$ ipython --no-banner

In [1]: import numpy as np

In [2]: import numpy.linalg as la

In [3]: np.set_printoptions(precision=3, suppress=True, linewidth=140, floatmode="fixed")

In [4]: def tidy(a):
   ...:     return np.round(a, 3) + 0
   ...: 

In [5]: rng = np.random.default_rng(3)

In [6]: K = np.array([[2, 1, 0, 0, 3], [0, 1, 2, 2, 1], [3, 3, 2, 3, 3]]) * (rng.random((3, 5)) < 0.3)

In [7]: K
Out[7]: 
array([[2, 1, 0, 0, 3],
       [0, 0, 2, 0, 1],
       [0, 0, 0, 0, 0]])

In [8]: rank = la.matrix_rank(K)

In [9]: rank
Out[9]: np.int64(2)

In [10]: null = la.svd(K)[2][rank:].T

In [11]: [int(la.matrix_rank(K[:i])) for i in range(1, len(K) + 1)]
Out[11]: [1, 2, 2]

In [12]: np.allclose(K @ null, 0)
Out[12]: True

In [13]: [int(la.matrix_rank(K[:, :j + 1])) for j in range(5)]
Out[13]: [1, 1, 2, 2, 2]

In [14]: null.shape
Out[14]: (5, 3)

In [15]: tidy(K @ null)
Out[15]: 
array([[0.000, 0.000, 0.000],
       [0.000, 0.000, 0.000],
       [0.000, 0.000, 0.000]])

In [16]: Uu, sigma, Vh = la.svd(K)

In [17]: vecs = Vh[:(sigma > 1e-8).sum()]

In [18]: x0 = K[1] + 4 * K[2] + rng.integers(2) * np.eye(5)[4]

In [19]: x0
Out[19]: array([0.000, 0.000, 2.000, 0.000, 2.000])

In [20]: np.allclose(vecs.T @ vecs @ x0, x0)
Out[20]: False

In [21]: tidy(vecs.T @ vecs)
Out[21]: 
array([[ 0.328,  0.164, -0.197,  0.000,  0.393],
       [ 0.164,  0.082, -0.098,  0.000,  0.197],
       [-0.197, -0.098,  0.918,  0.000,  0.164],
       [ 0.000,  0.000,  0.000,  0.000,  0.000],
       [ 0.393,  0.197,  0.164,  0.000,  0.672]])

In [22]: tidy(la.norm(x0 - vecs.T @ vecs @ x0))
Out[22]: np.float64(0.573)

In [23]: sigma = 10 * 0.7 ** np.arange(4)

In [24]: O, _ = la.qr(np.array([[-1.8, 0.1, -0.1, -0.1],
    ...:     [0.1, 0.9, 1.5, -0.9],
    ...:     [1.5, -1.1, 1.1, 0.5],
    ...:     [0.2, -0.5, -0.5, -0.6]]))

In [25]: E = rng.normal(size=(28, 4)) * sigma @ O

In [26]: tidy(E)
Out[26]: 
array([[ -0.824,   5.020,  -4.498,  -1.551],
       [  1.829,  -7.061,  -8.298,   2.288],
       [  7.523,   0.669,  -7.155,  -0.429],
       [ -0.692,  -8.366,  -0.342,   2.106],
       [ -6.096,   1.447,  -6.702,   3.964],
       [ 18.449, -20.175,  12.186,  -3.156],
       [ -3.608,  -4.732,  -3.641,  -1.185],
       [  4.392,   4.436,  -3.593,   1.528],
       [ -2.063,  -6.409,  -5.479,   0.239],
       [ -5.192,  -2.086,  -5.236,  -0.569],
       [ -0.196,  15.635,   7.132,  -5.379],
       [  9.761,  -7.955,  11.559,   2.380],
       [ 17.837,  -0.264,  12.820,   0.043],
       [ 17.202,  -5.750,  11.734,  -4.260],
       [-11.717,  11.756,  -5.152,  -6.038],
       [-12.422,   2.700,  -7.197,  -4.730],
       [ -9.953,   5.705, -13.162,   5.885],
       [ -5.593,   1.830,   2.612,  -3.698],
       [-12.868,  10.933,   0.374,  -4.087],
       [ -5.951,  -6.887,  -0.921,  -3.201],
       [  2.822,  -4.177,  -6.961,   3.552],
       [  1.991,  -2.320,   1.722,   3.353],
       [  5.928,  -3.368,   4.243,   1.812],
       [  4.157,  -6.885, -14.859,  10.885],
       [ 13.751,  -6.915,  14.032,   0.265],
       [ 20.730, -13.785,   2.974,  -2.377],
       [  7.567,   1.117,   8.561,  -0.533],
       [-13.278,  10.821, -11.924,   0.386]])

In [27]: hat = E @ la.solve(E.T @ E, E.T)

In [28]: la.matrix_rank(np.eye(28) - hat)
Out[28]: np.int64(24)
